>>> import numpy as np
>>> import numpy.linalg as la
>>> np.set_printoptions(precision=1, suppress=True, linewidth=120)
>>> def tidy(a):
...     return np.round(a, 1) + 0
... 
>>> K = np.diag(10 * np.array([3, 0, 0, -3, -3])) + np.array([[3, 2, 1, 1, 3],
...     [0, 3, 3, 2, 0],
...     [2, 3, 3, 2, 3],
...     [3, 2, 3, 3, 1],
...     [2, 0, 2, 1, 3]])
>>> print(K)
[[ 33   2   1   1   3]
 [  0   3   3   2   0]
 [  2   3   3   2   3]
 [  3   2   3 -27   1]
 [  2   0   2   1 -27]]
>>> x = np.array([7, -7, -4, 5, 0])
>>> target = K @ x
>>> print(target)
[ 218  -23   -9 -140   11]
>>> print(tidy(la.solve(K, -1 * target)))
[-7.  7.  4. -5.  0.]
>>> rng = np.random.default_rng(51)
>>> lab = rng.permutation(5)
>>> print(lab)
[1 3 2 0 4]
>>> B = K[lab][:, lab]
>>> print(np.diag(B))
[  3 -27   3  33 -27]
>>> print(tidy(np.sort(np.abs(la.eigvals(B)))))
[ 0.1  6.2 26.6 28.  33.3]
>>> print(np.trace(B))
-15
>>> print(B)
[[  3   2   3   0   0]
 [  2 -27   3   3   1]
 [  3   2   3   2   3]
 [  2   1   1  33   3]
 [  0   1   2   2 -27]]
>>> r0 = np.array([9, 2, 0, 5, 8])
>>> B = K + np.outer(r0, np.eye(5)[2])
>>> print(la.matrix_rank(la.inv(B) - la.inv(K), tol=1e-8))
1
>>> print(B)
[[ 33.   2.  10.   1.   3.]
 [  0.   3.   5.   2.   0.]
 [  2.   3.   3.   2.   3.]
 [  3.   2.   8. -27.   1.]
 [  2.   0.  10.   1. -27.]]
>>> q, R = la.qr(B)
>>> print(q.shape, R.shape)
(5, 5) (5, 5)
>>> print(np.trace(q @ q.T))
5.0
>>> print(tidy(np.abs(np.diag(R))))
[33.3  4.5 10.7 23.9  2.8]
>>> print(tidy(R))
[[-33.3  -2.3 -11.4   1.3  -1.6]
 [  0.   -4.5  -7.3   8.2  -2.9]
 [  0.    0.   10.7  -9.9 -24.7]
 [  0.    0.    0.   23.9 -11. ]
 [  0.    0.    0.    0.   -2.8]]
>>> print(tidy(abs(R[0, 0])), tidy(la.norm(B[:, 0])))
33.3 33.3
>>> print(tidy(q))
[[-1.   0.1 -0.1  0.  -0.1]
 [ 0.  -0.7  0.   0.3 -0.7]
 [-0.1 -0.6 -0.2  0.2  0.7]
 [-0.1 -0.4  0.4 -0.8  0. ]
 [-0.1  0.   0.9  0.4  0.2]]
>>> print(tidy(q.T @ q))
[[1. 0. 0. 0. 0.]
 [0. 1. 0. 0. 0.]
 [0. 0. 1. 0. 0.]
 [0. 0. 0. 1. 0.]
 [0. 0. 0. 0. 1.]]
>>> print(tidy(q @ R))
[[ 33.   2.  10.   1.   3.]
 [  0.   3.   5.   2.   0.]
 [  2.   3.   3.   2.   3.]
 [  3.   2.   8. -27.   1.]
 [  2.   0.  10.   1. -27.]]
>>> print(np.allclose(R.T @ R, B.T @ B))
True
